$ ipython --no-banner

In [1]: import numpy as np

In [2]: np.set_printoptions(precision=2, suppress=True, linewidth=120)

In [3]: m1 = np.load("a.npy")

In [4]: m1
Out[4]: 
array([[0, 0, 2, 0, 0, 2, 1, 0, 0, 1, 0],
       [0, 0, 0, 0, 0, 0, 0, 0, 0, 2, 0],
       [0, 0, 0, 0, 2, 0, 0, 0, 0, 0, 0],
       [0, 0, 0, 0, 2, 0, 1, 0, 0, 1, 0],
       [0, 0, 0, 0, 1, 0, 2, 0, 0, 0, 2],
       [0, 2, 0, 2, 0, 0, 0, 0, 0, 0, 2],
       [2, 0, 1, 0, 1, 0, 0, 1, 0, 2, 1],
       [0, 1, 1, 0, 0, 0, 0, 0, 0, 0, 0],
       [0, 0, 0, 0, 0, 0, 0, 0, 1, 2, 0],
       [0, 0, 0, 2, 1, 0, 0, 0, 0, 0, 2]])

In [5]: x = np.array([2, -3, -2, -3, -4, 2, -2, 2, 4, 2, 4])

In [6]: np.einsum("ij,j->i", m1, x)
Out[6]: array([ 0,  4, -8, -8,  0, -4,  8, -5,  8, -2])

In [7]: (m1 * x).sum(axis=1)
Out[7]: array([ 0,  4, -8, -8,  0, -4,  8, -5,  8, -2])

In [8]: (m1 @ x).argmax()
Out[8]: np.int64(6)

In [9]: m1 @ x
Out[9]: array([ 0,  4, -8, -8,  0, -4,  8, -5,  8, -2])

In [10]: m1 @ np.eye(11)[7]
Out[10]: array([0., 0., 0., 0., 0., 0., 1., 0., 0., 0.])

In [11]: np.linalg.norm(m1 @ x) <= np.linalg.norm(m1, 2) * np.linalg.norm(x) + 1e-9
Out[11]: np.True_

In [12]: U, sv, Vt = np.linalg.svd(m1, full_matrices=False)

In [13]: U.shape, sv.shape, Vt.shape
Out[13]: ((10, 10), (10,), (10, 11))

In [14]: np.cumsum(sv ** 2) / np.sum(sv ** 2)
Out[14]: array([0.37, 0.61, 0.74, 0.85, 0.91, 0.96, 0.99, 0.99, 1.  , 1.  ])

In [15]: sv
Out[15]: array([5.19, 4.19, 3.08, 2.83, 2.04, 1.91, 1.53, 0.73, 0.51, 0.34])

In [16]: T = np.stack([m1, 3 * m1, m1[::-1]])

In [17]: np.einsum("bij,cij->bc", T, T)
Out[17]: 
array([[ 73, 219,  24],
       [219, 657,  72],
       [ 24,  72,  73]])

In [18]: (T @ m1.T).shape
Out[18]: (3, 10, 10)

In [19]: T.shape
Out[19]: (3, 10, 11)

In [20]: q, _ = np.linalg.qr(np.array([[0.2, -1.1, -0.8, 0.3, -0.4, -0.4, 0.4, -0.9, 0.4, -0.2],
    ...:     [-0.7, -0.3, 0.0, 0.3, 0.2, 0.1, 0.7, -0.5, -1.6, 0.9],
    ...:     [0.6, 1.7, 0.1, -0.3, -0.9, 0.7, -0.6, 2.1, -0.2, 0.0],
    ...:     [-1.1, -1.2, 1.1, -0.6, 0.4, -0.6, 0.4, 0.7, 0.1, -0.1],
    ...:     [-1.4, 0.0, 0.7, 0.1, -0.2, -0.8, -1.3, -0.4, 0.6, 0.3],
    ...:     [0.6, -1.6, 0.5, -0.5, 0.6, 0.6, 0.9, 1.1, -1.5, -1.8],
    ...:     [-0.1, 0.3, -0.3, -1.2, 0.4, -0.1, 0.4, 0.4, 0.5, -0.7],
    ...:     [0.6, -1.7, 0.6, -0.1, -1.2, -0.1, -0.3, -0.3, -0.9, -1.3],
    ...:     [0.0, -0.3, -2.3, 1.3, 1.2, -0.1, -0.7, -0.2, -0.7, 0.4],
    ...:     [0.5, 0.6, 0.8, -1.1, -0.6, -0.8, -1.1, 0.6, 1.3, 0.2]]))

In [21]: data = -3 * q

In [22]: data
Out[22]: 
array([[ 0.27,  0.99, -0.85,  0.4 ,  1.63,  0.15, -1.1 , -0.85, -0.64, -1.43],
       [-0.94,  0.19, -0.19, -0.2 ,  0.16, -1.01, -0.71, -0.01,  2.5 , -0.47],
       [ 0.8 , -1.44,  0.37, -0.11,  0.75, -1.34,  1.06, -1.61,  0.08, -0.27],
       [-1.47,  0.94,  0.77,  0.69, -0.31,  0.09, -0.06, -1.89, -0.27,  1.06],
       [-1.87, -0.15,  0.39, -0.3 ,  0.8 ,  0.32,  1.56,  0.63, -0.4 , -1.23],
       [ 0.8 ,  1.48,  0.53,  0.43, -1.52, -0.65,  0.9 , -0.16,  0.07, -1.46],
       [-0.13, -0.28, -0.31,  2.65,  0.39, -0.82,  0.26,  0.9 , -0.05,  0.34],
       [ 0.8 ,  1.57,  0.62, -0.44,  1.54, -0.22,  0.97,  0.55,  0.5 ,  1.18],
       [ 0.  ,  0.26, -2.37,  0.05, -0.32,  0.67,  1.37, -0.64,  0.56,  0.4 ],
       [ 0.67, -0.48,  0.98,  0.92,  0.27,  2.11,  0.22, -0.42,  1.24, -0.48]])

In [23]: np.round(data @ data.T, 2) + 0
Out[23]: 
array([[9., 0., 0., 0., 0., 0., 0., 0., 0., 0.],
       [0., 9., 0., 0., 0., 0., 0., 0., 0., 0.],
       [0., 0., 9., 0., 0., 0., 0., 0., 0., 0.],
       [0., 0., 0., 9., 0., 0., 0., 0., 0., 0.],
       [0., 0., 0., 0., 9., 0., 0., 0., 0., 0.],
       [0., 0., 0., 0., 0., 9., 0., 0., 0., 0.],
       [0., 0., 0., 0., 0., 0., 9., 0., 0., 0.],
       [0., 0., 0., 0., 0., 0., 0., 9., 0., 0.],
       [0., 0., 0., 0., 0., 0., 0., 0., 9., 0.],
       [0., 0., 0., 0., 0., 0., 0., 0., 0., 9.]])

In [24]: np.round(data.T @ data, 2) + 0
Out[24]: 
array([[9., 0., 0., 0., 0., 0., 0., 0., 0., 0.],
       [0., 9., 0., 0., 0., 0., 0., 0., 0., 0.],
       [0., 0., 9., 0., 0., 0., 0., 0., 0., 0.],
       [0., 0., 0., 9., 0., 0., 0., 0., 0., 0.],
       [0., 0., 0., 0., 9., 0., 0., 0., 0., 0.],
       [0., 0., 0., 0., 0., 9., 0., 0., 0., 0.],
       [0., 0., 0., 0., 0., 0., 9., 0., 0., 0.],
       [0., 0., 0., 0., 0., 0., 0., 9., 0., 0.],
       [0., 0., 0., 0., 0., 0., 0., 0., 9., 0.],
       [0., 0., 0., 0., 0., 0., 0., 0., 0., 9.]])

In [25]: np.linalg.norm(data, axis=0)
Out[25]: array([3., 3., 3., 3., 3., 3., 3., 3., 3., 3.])

In [26]: np.round(np.linalg.pinv(data), 2) + 0
Out[26]: 
array([[ 0.03, -0.1 ,  0.09, -0.16, -0.21,  0.09, -0.01,  0.09,  0.  ,  0.07],
       [ 0.11,  0.02, -0.16,  0.1 , -0.02,  0.16, -0.03,  0.17,  0.03, -0.05],
       [-0.09, -0.02,  0.04,  0.09,  0.04,  0.06, -0.03,  0.07, -0.26,  0.11],
       [ 0.04, -0.02, -0.01,  0.08, -0.03,  0.05,  0.29, -0.05,  0.01,  0.1 ],
       [ 0.18,  0.02,  0.08, -0.03,  0.09, -0.17,  0.04,  0.17, -0.04,  0.03],
       [ 0.02, -0.11, -0.15,  0.01,  0.04, -0.07, -0.09, -0.02,  0.07,  0.23],
       [-0.12, -0.08,  0.12, -0.01,  0.17,  0.1 ,  0.03,  0.11,  0.15,  0.02],
       [-0.09,  0.  , -0.18, -0.21,  0.07, -0.02,  0.1 ,  0.06, -0.07, -0.05],
       [-0.07,  0.28,  0.01, -0.03, -0.04,  0.01, -0.01,  0.06,  0.06,  0.14],
       [-0.16, -0.05, -0.03,  0.12, -0.14, -0.16,  0.04,  0.13,  0.04, -0.05]])

In [27]: np.linalg.svd(data, compute_uv=False)
Out[27]: array([3., 3., 3., 3., 3., 3., 3., 3., 3., 3.])
